% python3 -q
>>> import numpy as np
>>> np.set_printoptions(precision=3, suppress=True, linewidth=140)
>>> def rd(a):
...     return np.round(a, 3) + 0
... 
>>> M = np.loadtxt("block4.csv", delimiter=",")
>>> print(M)
[[ 0.507  0.914 -0.103]
 [ 0.5    0.9   -0.1  ]]
>>> gram = M.T @ M
>>> print(rd(np.diag(gram)))
[0.507 1.645 0.021]
>>> print(np.linalg.matrix_rank(M, rtol=0.1))
1
>>> print(rd(np.linalg.norm(M, 2) / np.linalg.norm(M)))
1.0
>>> print([round(float(x), 3) for x in np.linalg.svd(M, compute_uv=False)[:3]])
[1.474, 0.001]
>>> print(np.argsort(-np.linalg.norm(M, axis=0).round(6), kind="stable")[:3])
[1 0 2]
>>> rng = np.random.default_rng(7415)
>>> out = M + rng.integers(-2, 3, (2, 1)) @ rng.integers(-2, 3, (1, 3))
>>> print(out)
[[-3.493  4.914 -4.103]
 [-1.5    2.9   -2.1  ]]
>>> print(rd(out - M))
[[-4.  4. -4.]
 [-2.  2. -2.]]
>>> left, sig, Vt = np.linalg.svd(M)
>>> print(np.argmax(sig[:-1] / (sig[1:] + 1e-6)) + 1)
1
>>> out = left[:, :1] @ np.diag(sig[:1]) @ Vt[:1]
>>> print(rd(np.linalg.norm(M - out, 2)), rd(sig[1]))
0.001 0.001
>>> print(np.linalg.matrix_rank(out))
1
>>> print(rd(np.linalg.norm(M - out) / np.linalg.norm(M)))
0.001
>>> print(rd(out))
[[ 0.507  0.914 -0.102]
 [ 0.5    0.9   -0.101]]
>>> x = np.array([-6, -9, 0])
>>> a = np.maximum(M @ x, 0)
>>> print(M.T @ a)
[0. 0. 0.]
>>> print(np.flatnonzero(a > 1e-9))
[]
>>> print(rd(np.tanh(M @ x)))
[-1. -1.]
>>> print(np.maximum(M @ x, 0) - np.maximum(-M @ x, 0))
[-11.268 -11.1  ]
>>> print(np.maximum(M @ (3 * x), 0))
[0. 0.]
>>> A = np.load("dump.npy")
>>> print(A)
[[-3. -7.  0.  0.]
 [ 1. -1.  0.  0.]
 [ 0.  0. -2.  1.]
 [ 0.  0. -2. -1.]]
>>> out = M / np.sqrt((M ** 2).mean(axis=1, keepdims=True))
>>> print(rd(np.linalg.norm(out, axis=1)))
[1.732 1.732]
>>> print(np.linalg.matrix_rank(M - M.mean(axis=1, keepdims=True)))
2
>>> x = np.array([9, 9, 8, 2])
>>> y = A @ x
>>> b, lr = np.zeros(4), 1 / np.linalg.norm(A, 2) ** 2
>>> for i in range(15):
...     b -= lr * A.T @ (A @ b - y)
...     if i % 5 == 0: print(i, round(np.linalg.norm(A @ b - y), 3))
... 
0 20.661
5 10.989
10 6.685
>>> print(rd(b))
[ 6.125 10.191  7.126  0.815]
>>> out = A + rng.integers(-2, 3, (4, 1)) @ rng.integers(-2, 3, (1, 4))
>>> print(out)
[[-3. -7.  0.  0.]
 [ 1. -1.  0.  0.]
 [ 0.  0.  0. -1.]
 [ 0.  0.  2. -5.]]
>>> print(np.abs(out - A).sum(axis=1))
[0. 0. 4. 8.]
>>> print(out - A)
[[ 0.  0.  0.  0.]
 [ 0.  0.  0.  0.]
 [ 0.  0.  2. -2.]
 [ 0.  0.  4. -4.]]
>>> print(rd(np.linalg.svd(out - A, compute_uv=False)))
[6.325 0.    0.    0.   ]
